% python3 -q
>>> import numpy as np
>>> from numpy import linalg as LA
>>> np.set_printoptions(precision=1, suppress=True, linewidth=140)
>>> F = np.load("x.npy")
>>> print(F)
[[ 1.9  0.3 -2.6]
 [ 1.1  0.6 -3.5]
 [ 1.4 -1.7 -0.7]
 [-1.6 -2.3 -0.4]
 [ 0.8  0.2 -0.7]
 [-0.2  0.9 -0.8]
 [ 2.4  1.8  0. ]
 [-0.2  1.6  0.5]
 [-2.7 -0.9  1.3]
 [-0.9  0.8  0.8]
 [-3.1 -3.2 -2.9]
 [ 2.2  4.2  3.3]
 [ 2.2  2.2  4.2]
 [-1.1  0.4  2.2]
 [ 3.8  1.5  2. ]
 [-2.  -0.5  1.2]
 [ 4.2  3.4 -1.7]
 [ 1.8  4.5 -0.1]
 [-0.5  0.2 -3.4]
 [ 0.6  1.1 -0.1]
 [ 3.3 -1.6  1.3]
 [ 1.   0.7  2.5]
 [-3.2 -5.6 -1.7]
 [ 0.7 -0.3  0.5]
 [ 3.1  4.1  1.4]
 [-2.  -1.7 -4.7]
 [-1.   0.4  0.7]
 [-0.7  4.3  1.2]
 [ 2.2 -1.5  1.4]
 [-3.3 -1.6 -1. ]
 [-2.  -1.  -0.2]
 [-2.7  0.  -0.9]
 [ 0.1  1.9  1.7]
 [-2.7 -0.9 -0.6]
 [-0.7  1.1 -0.2]
 [ 3.2  0.5  1. ]
 [ 2.8  3.8  1.9]
 [ 1.1 -0.9 -2.5]
 [-2.3 -2.1  1.7]
 [-2.3 -2.6  2.6]]
>>> dist = LA.norm(F[:, None] - F[None], axis=-1)
>>> print((dist + 1e9 * np.eye(40)).round(6).argmin(axis=1))
[ 1  0 23 30 19 34 35 34 15 26 29 36 11  9 35  8  6 24  1  5 28 32 10  4 36 10  9 32 20 33 33 33  7 30  5 14 24  0 39 38]
>>> print(dist.mean(axis=1).argmax())
22
>>> print(dist.shape)
(40, 40)
>>> print(LA.norm(F, axis=1))
[3.2 3.7 2.3 2.8 1.1 1.2 3.  1.7 3.1 1.4 5.3 5.8 5.2 2.5 4.5 2.4 5.7 4.8 3.4 1.3 3.9 2.8 6.7 0.9 5.3 5.4 1.3 4.5 3.  3.8 2.2 2.8 2.6 2.9
 1.3 3.4 5.1 2.9 3.5 4.3]
